>>> import numpy as np
>>> np.set_printoptions(precision=1, suppress=True, linewidth=200, sign=" ")
>>> M = np.array([[5, 4, 1],
...     [9, 4, 2],
...     [12, 8, 6],
...     [14, 12, 10],
...     [19, 16, 11],
...     [19, 16, 11],
...     [19, 16, 12],
...     [23, 16, 17],
...     [25, 18, 19],
...     [25, 20, 24],
...     [27, 20, 25],
...     [28, 23, 28],
...     [32, 26, 29],
...     [32, 29, 32],
...     [32, 33, 33]])
>>> # rows 4 and 5 are equal
>>> basis = M[[13, 0]].astype(float)
>>> for _ in range(3):
...     labels = np.linalg.norm(M[:, None] - basis, axis=-1).argmin(axis=1)
...     basis = np.array([M[labels == j].mean(axis=0) for j in range(2)])
... 
>>> print(labels)
[ 1  1  1  1  1  1  1  0  0  0  0  0  0  0  0]
>>> print(np.abs(basis[1] - basis[0]).argmax())
2
>>> print(np.bincount(labels))
[ 8  7]
>>> print(round(np.linalg.norm(M, 2) / np.linalg.norm(M), 1))
1.0
>>> print(np.linalg.matrix_rank(M, rtol=0.1))
1
>>> print(np.abs(np.linalg.svd(M)[2][-1]))
[ 0.5  0.8  0.3]
>>> print(np.linalg.cond(M) > 100)
False
>>> print([round(float(x), 1) for x in np.linalg.svd(M, compute_uv=False)[:3]])
[139.1, 11.6, 6.6]
>>> Xc = (M - M.mean(axis=0)) / M.std(axis=0)
>>> print(np.argwhere(np.abs(Xc) > 2))
[]
>>> print(Xc.std(axis=0))
[ 1.  1.  1.]
>>> coef = np.linalg.lstsq(np.delete(Xc, 0, axis=1), Xc[:, 0])[0]
>>> print(round(float(1 - np.var(Xc[:, 0] - np.delete(Xc, 0, axis=1) @ coef)), 1))
1.0
>>> print(np.abs(coef).argmax())
1
>>> m1 = np.load("w.npy")
>>> print(m1)
[[ 1.2 -0.6 -1. ]
 [-2.   0.4 -1.7]
 [-1.8 -1.7  2.4]
 [-0.3 -1.3  1.5]
 [-0.5  0.7  1. ]]
>>> x0 = np.array([3, 3, 0])
>>> target = m1 @ x0
>>> coef, lr = np.zeros(3), 1 / np.linalg.norm(m1, 2) ** 2
>>> for i in range(5):
...     coef -= lr * m1.T @ (m1 @ coef - target)
...     if i % 1 == 0: print(i, round(np.linalg.norm(m1 @ coef - target), 1))
... 
0 5.0
1 3.7
2 2.8
3 2.3
4 1.9
>>> print(coef)
[ 2.9  2.  -0.6]
>>> P = m1 @ np.linalg.solve(m1.T @ m1, m1.T)
>>> print(P @ m1[:, 0])
[ 1.2 -2.  -1.8 -0.3 -0.5]
>>> print(P.round(1) + 0)
[[ 0.5 -0.1 -0.1  0.1 -0.5]
 [-0.1  0.9  0.1 -0.2 -0.1]
 [-0.1  0.1  0.8  0.4  0. ]
 [ 0.1 -0.2  0.4  0.3 -0.1]
 [-0.5 -0.1  0.  -0.1  0.5]]
>>> F = np.load("out0.npy")
>>> print(F.round(1) + 0)
[[ 0.   0.1  0.   0.1  0.1]
 [ 0.1  0.2  0.1  0.3  0.2]
 [ 0.   0.1  0.   0.1  0.1]
 [ 0.1  0.3  0.1  0.6  0.3]
 [ 0.1  0.2  0.1  0.3  0.2]]
>>> # symmetric, so the eigenvalues are real
>>> f = np.array([2, 3, 2])
>>> print(np.correlate(m1[3], m1[4], "full"))
[-0.3 -1.5  0.7  1.7 -0.8]
>>> print(np.cross(m1[3, :3], m1[4, :3]))
[-2.3 -0.5 -0.9]
>>> print(np.convolve(m1[3], f))
[-0.6 -3.5 -1.5  1.9  3. ]
>>> print(np.round(np.poly(F), 1) + 0)
[ 1. -1.  0.  0.  0.  0.]
>>> print(np.einsum("ij,ji->", F, F))
1.0
>>> print(round(np.linalg.det(2 * F), 1), np.round(np.linalg.det(F), 1))
0.0 0.0
>>> print(np.einsum("ii->", F))
1.0
>>> print(round(float(np.linalg.det(F.T)), 1))
0.0
>>> print(np.round(np.linalg.eigvals(F), 1) + 0)
[ 0.  1.  0.  0.  0.]
>>> P = np.triu(np.array([[-2, -2, 3, -2, -3],
...     [-1, -1, -3, 2, -3],
...     [-3, -2, -3, 1, 0],
...     [2, 0, 1, 3, 0],
...     [-2, 0, 0, 0, 2]]), 1) + np.eye(5)
>>> other = P @ F @ np.linalg.inv(P)
>>> print(np.round(P @ F - F @ P, 1) + 0)
[[-0.5 -1.4 -0.4 -2.6 -1.2]
 [ 0.   0.   0.4 -0.6  0.7]
 [ 0.1  0.4  0.2  0.4  0.6]
 [ 0.   0.2  0.7 -0.6  1.3]
 [ 0.   0.1  0.4 -0.3  0.8]]
>>> print(np.linalg.matrix_rank(other))
1
>>> print(np.round(np.sort(np.abs(np.linalg.eigvals(F))), 1) + 0)
[ 0.  0.  0.  0.  1.]
>>> print(np.round(F @ F, 1) + 0)
[[ 0.   0.1  0.   0.1  0.1]
 [ 0.1  0.2  0.1  0.3  0.2]
 [ 0.   0.1  0.   0.1  0.1]
 [ 0.1  0.3  0.1  0.6  0.3]
 [ 0.1  0.2  0.1  0.3  0.2]]
>>> F.inv()
Traceback (most recent call last):
  File "<python-input-49>", line 1, in <module>
    F.inv()
    ^^^^^
AttributeError: 'numpy.ndarray' object has no attribute 'inv'
>>> print(np.round(np.linalg.det(F), 1))
0.0
>>> assert F == F.T
Traceback (most recent call last):
  File "<python-input-51>", line 1, in <module>
    assert F == F.T
           ^^^^^^^^
ValueError: The truth value of an array with more than one element is ambiguous. Use a.any() or a.all()
>>> print(np.trace(F))
1.0
>>> print(np.round(np.linalg.matrix_power(F, 2), 1) + 0)
[[ 0.   0.1  0.   0.1  0.1]
 [ 0.1  0.2  0.1  0.3  0.2]
 [ 0.   0.1  0.   0.1  0.1]
 [ 0.1  0.3  0.1  0.6  0.3]
 [ 0.1  0.2  0.1  0.3  0.2]]
